$ ipython --no-banner

In [1]: import numpy as np

In [2]: np.set_printoptions(suppress=True, linewidth=200)

In [3]: W0 = np.diag(np.array([-8, 1, 8]))

In [4]: W0
Out[4]: 
array([[-8,  0,  0],
       [ 0,  1,  0],
       [ 0,  0,  8]])

In [5]: vals, vecs = np.linalg.eigh(W0)

In [6]: x0 = np.array([1, 3, 3])

In [7]: vecs * np.maximum(vals, 0) @ vecs.T
Out[7]: 
array([[0., 0., 0.],
       [0., 1., 0.],
       [0., 0., 8.]])

In [8]: print(x0 @ W0 @ x0)
73

In [9]: round(x0 @ W0 @ x0 / (x0 @ x0), 2), vals[0], vals[-1]
Out[9]: (np.float64(3.84), np.float64(-8.0), np.float64(8.0))

In [10]: np.round(np.linalg.eigvalsh(W0[1:, 1:]), 2)
Out[10]: array([1., 8.])

In [11]: np.abs(W0).sum(axis=1).max(), np.abs(vals).max()
Out[11]: (np.int64(8), np.float64(8.0))

In [12]: Y = np.array([[1, 0], [-1, -1], [2, 0]])

In [13]: np.einsum("ij,ij->", W0, Y)
ValueError: operands could not be broadcast together with remapped shapes [original->remapped]: (3,3)->(3,3) (3,2)->(3,2) 


In [14]: print(np.linalg.matrix_rank(W0 @ Y))
2

In [15]: np.einsum("ij,ij->i", W0, W0)
Out[15]: array([64,  1, 64])

In [16]: W0 @ Y
Out[16]: 
array([[-8,  0],
       [-1, -1],
       [16,  0]])

In [17]: np.einsum("ij->j", W0)
Out[17]: array([-8,  1,  8])

In [18]: np.vstack([W0, Y.T]).shape
Out[18]: (5, 3)

In [19]: print(Y.T @ W0.T)
[[-8 -1 16]
 [ 0 -1  0]]

In [20]: K = np.load("mat.npy")

In [21]: K
Out[21]: 
array([[0, 0, 0, 1, 0],
       [0, 0, 0, 0, 1],
       [0, 0, 0, 0, 1],
       [1, 0, 0, 0, 0],
       [0, 1, 1, 0, 0]])

In [22]: left, sigma, vt = np.linalg.svd(K)

In [23]: vecs = vt[:(sigma > 1e-8).sum()]

In [24]: rng = np.random.default_rng(2)

In [25]: x0 = K[1] + 2 * K[3] + rng.integers(2) * np.eye(5)[4]

In [26]: x0
Out[26]: array([2., 0., 0., 0., 2.])

In [27]: np.allclose(vecs.T @ vecs @ x0, x0)
Out[27]: True
